$ ipython --no-banner

In [1]: import numpy as np

In [2]: np.set_printoptions(precision=3, suppress=True, linewidth=200)

In [3]: tidy = lambda a: np.round(a, 3) + 0

In [4]: feats = np.load("x.npy")

In [5]: feats
Out[5]: 
array([[-1, -2,  1],
       [ 2, -1,  0],
       [-1,  1, -3],
       [ 3,  1, -2],
       [-3,  1,  3],
       [ 2, -3, -1],
       [ 1,  2,  2],
       [ 1, -2,  0],
       [-3, -1,  1]])

In [6]: P = feats @ np.linalg.solve(feats.T @ feats, feats.T)

In [7]: print(tidy(np.diag(P)))
[0.215 0.158 0.579 0.325 0.388 0.409 0.451 0.175 0.3  ]

In [8]: print(tidy(np.trace(P)))
3.0

In [9]: th = np.radians(180)

In [10]: R = np.eye(3)

In [11]: R[0, 0] = R[1, 1] = np.cos(th)

In [12]: R[0, 1], R[1, 0] = -np.sin(th), np.sin(th)

In [13]: tidy(R)
Out[13]: 
array([[-1.,  0.,  0.],
       [ 0., -1.,  0.],
       [ 0.,  0.,  1.]])

In [14]: Y = feats @ R.T

In [15]: np.allclose(np.linalg.norm(feats, axis=1), np.linalg.norm(Y, axis=1))
Out[15]: True

In [16]: print(tidy(np.linalg.det(R)), np.trace(R))
1.0 -1.0

In [17]: Y = np.c_[feats[:, :2] @ np.array([[5, 4], [1, 0]]), np.array([2, 3, 3, 2, 3, 3, 2, 0, 1])]

In [18]: Y
Out[18]: 
array([[ -7,  -4,   2],
       [  9,   8,   3],
       [ -4,  -4,   3],
       [ 16,  12,   2],
       [-14, -12,   3],
       [  7,   8,   3],
       [  7,   4,   2],
       [  3,   4,   0],
       [-16, -12,   1]])

In [19]: tidy(np.linalg.lstsq(feats, Y[:, 0])[0])
Out[19]: array([5., 1., 0.])

In [20]: m1 = np.load("m.npy")

In [21]: tidy(m1)
Out[21]: 
array([[ -5.658,  11.307, -14.295,  -4.863,   3.825],
       [ -5.965,   6.272, -12.757,  -0.902,  -0.376],
       [  5.413,   6.98 ,   3.657, -15.844,  13.704],
       [ -0.589,  -1.584, -14.683,   7.864,  -5.285],
       [-15.292,  -1.802, -14.268,   9.689, -13.925],
       [ 16.014,  -1.381,   1.687,  -7.216,  11.371],
       [ -7.581,   6.845, -11.019,  -2.621,  -0.077],
       [  5.611,   3.714,  -6.138,  -4.957,   6.765],
       [ 10.727,  14.797,  -4.253, -18.342,  20.783],
       [ -0.601,  -7.393,  -7.377,   8.096,  -7.651],
       [-26.383,  -3.272, -25.031,  20.985, -26.214],
       [ -6.813,  -9.053,  19.013,  -9.875,  -1.949],
       [  5.003, -19.814,   8.756,   7.459,  -9.204],
       [  5.661,  20.012, -13.556, -15.757,  18.804],
       [  0.484,  -5.53 ,   0.15 ,   0.224,  -2.192],
       [ -5.917,   2.863,  -8.438,  -0.798,  -1.72 ],
       [  9.537, -11.847,  -2.707,   7.667,  -3.907],
       [  3.251,  -9.394,  11.536,  -5.048,   0.549],
       [  8.452, -10.425,  28.566, -17.893,   9.658],
       [  0.98 ,  11.575, -24.193,   1.674,   3.881],
       [-18.72 ,   0.335, -13.955,   7.726, -13.828],
       [  2.341, -28.654,   6.561,  18.487, -19.84 ]])

In [22]: Y = m1 / np.linalg.norm(m1, axis=1, keepdims=True)

In [23]: cov = Y @ Y.T

In [24]: (cov - 2 * np.eye(22)).round(6).argmax(axis=1)
Out[24]: array([ 6,  6,  8,  9, 10,  2,  1, 13, 13,  3,  4, 17, 21,  8, 12,  1, 21, 18, 17,  1,  4, 12])

In [25]: x0 = np.array([-2, 0, -1, 2, -2])

In [26]: np.linalg.norm(m1 @ x0) <= np.linalg.norm(m1, 2) * np.linalg.norm(x0) + 1e-9
Out[26]: np.True_

In [27]: tidy(m1 @ np.eye(5)[0])
Out[27]: 
array([ -5.658,  -5.965,   5.413,  -0.589, -15.292,  16.014,  -7.581,   5.611,  10.727,  -0.601, -26.383,  -6.813,   5.003,   5.661,   0.484,  -5.917,   9.537,   3.251,   8.452,   0.98 , -18.72 ,
         2.341])

In [28]: r0 = np.array([0, 2, 0])

In [29]: W0 = r0[np.abs(np.subtract.outer(np.arange(3), np.arange(3)))]

In [30]: W0
Out[30]: 
array([[0, 2, 0],
       [2, 0, 2],
       [0, 2, 0]])

In [31]: # rank 2

In [32]: U, sigma, vt = np.linalg.svd(W0)

In [33]: tidy(sigma)
Out[33]: array([2.828, 2.828, 0.   ])

In [34]: Y = U[:, :2] @ np.diag(sigma[:2]) @ vt[:2]

In [35]: print(np.linalg.matrix_rank(Y))
2

In [36]: np.linalg.matrix_rank(W0, rtol=0.05)
Out[36]: np.int64(2)

In [37]: np.abs(W0 - Y).max()
Out[37]: np.float64(0.0)

In [38]: x0 = np.array([-1, 1, -2])

In [39]: np.sign((W0 @ x0).round(6))
Out[39]: array([ 1, -1,  1])

In [40]: print(np.linalg.norm(W0 @ x0) <= np.linalg.norm(W0, 2) * np.linalg.norm(x0) + 1e-9)
True

In [41]: print(W0 @ (2 * x0))
[  4 -12   4]

In [42]: print(np.einsum("ij,j->i", W0, x0))
[ 2 -6  2]

In [43]: W0 @ np.ones(3)
Out[43]: array([2., 4., 2.])

In [44]: print((W0 @ x0).argmax())
0

In [45]: print(W0 @ np.eye(3)[2])
[0. 2. 0.]

In [46]: W0 * x0
Out[46]: 
array([[ 0,  2,  0],
       [-2,  0, -4],
       [ 0,  2,  0]])

In [47]: w, vecs = np.linalg.eigh(W0)

In [48]: x0 = np.array([3, 2, 0])

In [49]: tidy(vecs * np.abs(w) @ vecs.T)
Out[49]: 
array([[1.414, 0.   , 1.414],
       [0.   , 2.828, 0.   ],
       [1.414, 0.   , 1.414]])

In [50]: print(np.abs(W0).sum(axis=1).max(), tidy(np.abs(w).max()))
4 2.828

In [51]: tidy(vecs * np.maximum(w, 0) @ vecs.T)
Out[51]: 
array([[0.707, 1.   , 0.707],
       [1.   , 1.414, 1.   ],
       [0.707, 1.   , 0.707]])

In [52]: tidy(np.linalg.eigvalsh(W0[1:, 1:]))
Out[52]: array([-2.,  2.])

In [53]: (np.sign(vecs[:, -1].round(6)) == np.sign(vecs[0, -1].round(6))).astype(int)
Out[53]: array([1, 1, 1])

In [54]: Y = W0 / np.sqrt((W0 ** 2).mean(axis=1, keepdims=True))

In [55]: tidy(Y[2])
Out[55]: array([0.   , 1.732, 0.   ])

In [56]: print(np.linalg.matrix_rank(W0 - W0.mean(axis=1, keepdims=True)))
1

In [57]: tidy(np.linalg.norm(Y, axis=1))
Out[57]: array([1.732, 1.732, 1.732])

In [58]: U, sigma, vt = np.linalg.svd(m1)

In [59]: tidy(sigma)
Out[59]: array([87.657, 74.465, 33.544, 14.634,  0.   ])

In [60]: np.argmax(sigma[:-1] / (sigma[1:] + 1e-6)) + 1
Out[60]: np.int64(4)

In [61]: Y = U[:, :4] @ np.diag(sigma[:4]) @ vt[:4]

In [62]: tidy(np.linalg.norm(m1 - Y, 2)), tidy(sigma[4])
Out[62]: (np.float64(0.0), np.float64(0.0))

In [63]: data = np.load("block12.npy")

In [64]: data
Out[64]: 
array([[ -5. ,   0.3,  -1.4,  -0.3,  -0.7,  -1.1,   1.1,  -1.7,  -2.1,  -1.5],
       [-12. ,  -0.5,  -1.1,  -0.7,   2.7,   0.7,  -0.1,   0.2,  -1.3,  -1.5],
       [-10. ,   0.5,  -0.6,   1.9,  -0.9,   0.2,   1.1,  -0.3,  -1.3,   0.8],
       [ -4. ,  -0.2,   0.8,  -1.1,   0.4,   0.5,   1. ,   1.2,   1.6,  -1.4],
       [  2. ,   0.2,   0.7,   0.9,  -1.2,   0.7,   0.3,  -1.2,  -0.3,   0.1],
       [ -6. ,  -1.3,  -1.4,   1.2,  -0.2,  -0.1,   0.5,  -0.7,   0.3,  -0.5],
       [  5. ,   1.1,  -0.4,  -0.2,   0.9,  -1.8,  -1. ,  -0.5,   0.5,   1.2],
       [ -6. ,   0.4,  -0.4,  -0.2,   0.6,   0.9,  -0.2,   2.3,   0.2,   1.1],
       [-19. ,   1.1,   0.4,   0.2,  -1.7,  -2.1,  -0.2,   0.4,   0.5,  -0.7]])

In [65]: cov = data.T @ data

In [66]: np.linalg.matrix_rank(cov)
Out[66]: np.int64(9)

In [67]: np.allclose(cov, cov.T)
Out[67]: True

In [68]: print((data @ data.T).shape)
(9, 9)

In [69]: Y = data / np.linalg.norm(data, axis=1, keepdims=True)

In [70]: cov = Y @ Y.T

In [71]: np.argwhere(np.triu(np.abs(cov) > 0.95, 1))
Out[71]: array([], shape=(0, 2), dtype=int64)

In [72]: (np.abs(cov) > 0.9).astype(int)
Out[72]: 
array([[1, 0, 0, 0, 0, 0, 0, 0, 0],
       [0, 1, 0, 0, 0, 0, 0, 0, 1],
       [0, 0, 1, 0, 0, 1, 0, 0, 1],
       [0, 0, 0, 1, 0, 0, 0, 0, 0],
       [0, 0, 0, 0, 1, 0, 0, 0, 0],
       [0, 0, 1, 0, 0, 1, 0, 0, 1],
       [0, 0, 0, 0, 0, 0, 1, 0, 0],
       [0, 0, 0, 0, 0, 0, 0, 1, 0],
       [0, 1, 1, 0, 0, 1, 0, 0, 1]])

In [73]: print(tidy(np.degrees(np.arccos(np.clip(cov[2, 8], -1, 1)))))
18.59

In [74]: F = np.array([[-1.3, -1.2, -0.3, 1.4],
    ...:     [-0.6, 0.8, 0.3, -0.1],
    ...:     [-0.1, 2.1, 1.1, -0.8]])

In [75]: F
Out[75]: 
array([[-1.3, -1.2, -0.3,  1.4],
       [-0.6,  0.8,  0.3, -0.1],
       [-0.1,  2.1,  1.1, -0.8]])

In [76]: w1 = np.array([[-1, -1, 1, 1], [-2, 1, 0, 1], [-2, 0, 0, 0], [-1, -1, -1, -1]])

In [77]: c = np.array([3, 3, 3, 2])

In [78]: act = np.maximum(F @ w1 + c, 0)

In [79]: np.linalg.matrix_rank(act)
Out[79]: np.int64(3)

In [80]: (act > 0).astype(int)
Out[80]: 
array([[1, 1, 1, 0],
       [1, 1, 1, 1],
       [0, 1, 1, 1]])

In [81]: C = np.array([[3, 3, 0], [2, 1, -3], [-1, 1, -1], [0, 2, 3]])

In [82]: (act @ C).round(6).argmax(axis=1)
Out[82]: array([0, 1, 1])

In [83]: M = np.load("out0.npy")

In [84]: M
Out[84]: 
array([[ 0.   , -0.3  ,  6.429, -2.1  , -0.9  ,  1.3  ,  1.6  ],
       [-0.5  ,  0.4  , -6.809,  0.7  , -0.5  ,  0.2  , -1.7  ],
       [ 0.5  , -2.2  , -3.996, -0.6  ,  0.6  , -1.5  , -1.   ],
       [-1.   , -0.7  , -3.995, -1.2  , -1.9  , -0.7  , -1.   ],
       [ 0.4  ,  0.9  , -1.173,  1.2  , -0.1  , -1.   , -0.3  ],
       [-0.8  ,  0.5  , -1.588, -0.6  ,  0.2  , -0.4  , -0.4  ],
       [ 0.7  ,  0.3  , -2.378,  0.6  , -1.4  ,  0.4  , -0.6  ],
       [ 0.5  ,  1.6  ,  3.62 ,  0.   ,  1.6  ,  1.7  ,  0.9  ],
       [-0.3  , -0.9  ,  4.352,  0.4  ,  0.   , -0.1  ,  1.1  ],
       [ 0.2  , -0.6  , -2.804,  1.8  ,  0.9  , -0.6  , -0.7  ],
       [-0.5  ,  1.1  ,  3.219,  0.7  ,  0.1  ,  2.1  ,  0.8  ],
       [-0.1  , -1.2  , -5.576,  0.6  , -0.7  ,  1.2  , -1.4  ],
       [-0.8  , -0.2  , -3.582,  1.5  , -0.6  ,  0.9  , -0.9  ],
       [-1.7  ,  0.1  , -0.013,  0.8  , -1.2  , -1.4  ,  0.   ],
       [-1.4  ,  0.8  ,  1.622, -0.7  ,  0.4  ,  0.7  ,  0.4  ],
       [-1.   ,  0.9  , -2.801,  0.6  , -0.3  , -0.3  , -0.7  ],
       [ 1.5  ,  1.6  ,  1.248,  0.4  ,  0.4  ,  1.8  ,  0.3  ],
       [-0.1  , -0.3  ,  1.612,  0.2  , -1.5  ,  0.3  ,  0.4  ],
       [-0.9  , -0.3  , -4.012,  0.6  ,  0.4  , -0.3  , -1.   ],
       [ 2.   ,  0.4  , -0.011,  1.1  , -0.5  ,  0.6  ,  0.   ],
       [-0.4  ,  0.3  ,  2.418,  0.2  , -1.1  ,  1.8  ,  0.6  ],
       [-1.4  ,  0.5  ,  7.193,  1.   , -2.5  , -1.6  ,  1.8  ],
       [-0.9  ,  0.2  , -5.226,  0.7  , -1.7  ,  0.   , -1.3  ],
       [-0.7  , -1.3  ,  6.39 , -0.7  , -1.4  , -0.5  ,  1.6  ],
       [-0.6  , -0.6  , -4.008,  1.9  ,  0.4  ,  1.1  , -1.   ],
       [ 0.1  ,  0.5  ,  3.164,  1.4  ,  1.1  ,  0.3  ,  0.8  ],
       [ 2.1  ,  0.8  ,  5.622,  1.9  , -2.5  ,  0.3  ,  1.4  ],
       [ 0.7  ,  1.4  ,  0.803,  0.   , -2.8  ,  0.2  ,  0.2  ],
       [-0.6  ,  0.5  ,  3.602, -0.9  , -0.8  , -0.8  ,  0.9  ],
       [-0.2  ,  0.6  , -1.599,  1.   ,  0.7  ,  0.1  , -0.4  ],
       [-0.1  ,  0.5  , -0.018,  0.3  , -1.4  ,  1.6  ,  0.   ],
       [ 0.5  , -1.1  ,  1.599, -0.5  , -1.   , -0.6  ,  0.4  ]])

In [85]: x0 = np.array([1, 2, 1, 0, 0, 0, -2])

In [86]: rhs = M @ x0

In [87]: c, lr = np.zeros(7), 1 / np.linalg.norm(M, 2) ** 2

In [88]: for i in range(30):
    ...:     c -= lr * M.T @ (M @ c - rhs)
    ...:     if i % 5 == 0: print(i, round(np.linalg.norm(M @ c - rhs), 3))
    ...: 
0 10.492
5 7.497
10 5.696
15 4.546
20 3.748
25 3.148

In [89]: tidy(np.linalg.cond(M))
Out[89]: np.float64(951.837)

In [90]: tidy(c)
Out[90]: array([0.797, 1.427, 0.513, 0.207, 0.017, 0.292, 0.125])

In [91]: cov = np.cov(M, rowvar=False)

In [92]: np.argwhere(np.triu(np.abs(np.corrcoef(M.T)) > 0.8, 1))
Out[92]: array([[2, 6]])

In [93]: print(tidy(M.std(axis=0)))
[0.895 0.872 3.774 0.923 1.083 0.994 0.943]

In [94]: tidy(np.linalg.eigvalsh(cov)[::-1])
Out[94]: array([15.795,  1.573,  1.061,  0.813,  0.676,  0.427,  0.   ])

In [95]: np.median(M, axis=0)
Out[95]: array([-0.25 ,  0.35 , -0.012,  0.6  , -0.55 ,  0.2  ,  0.   ])
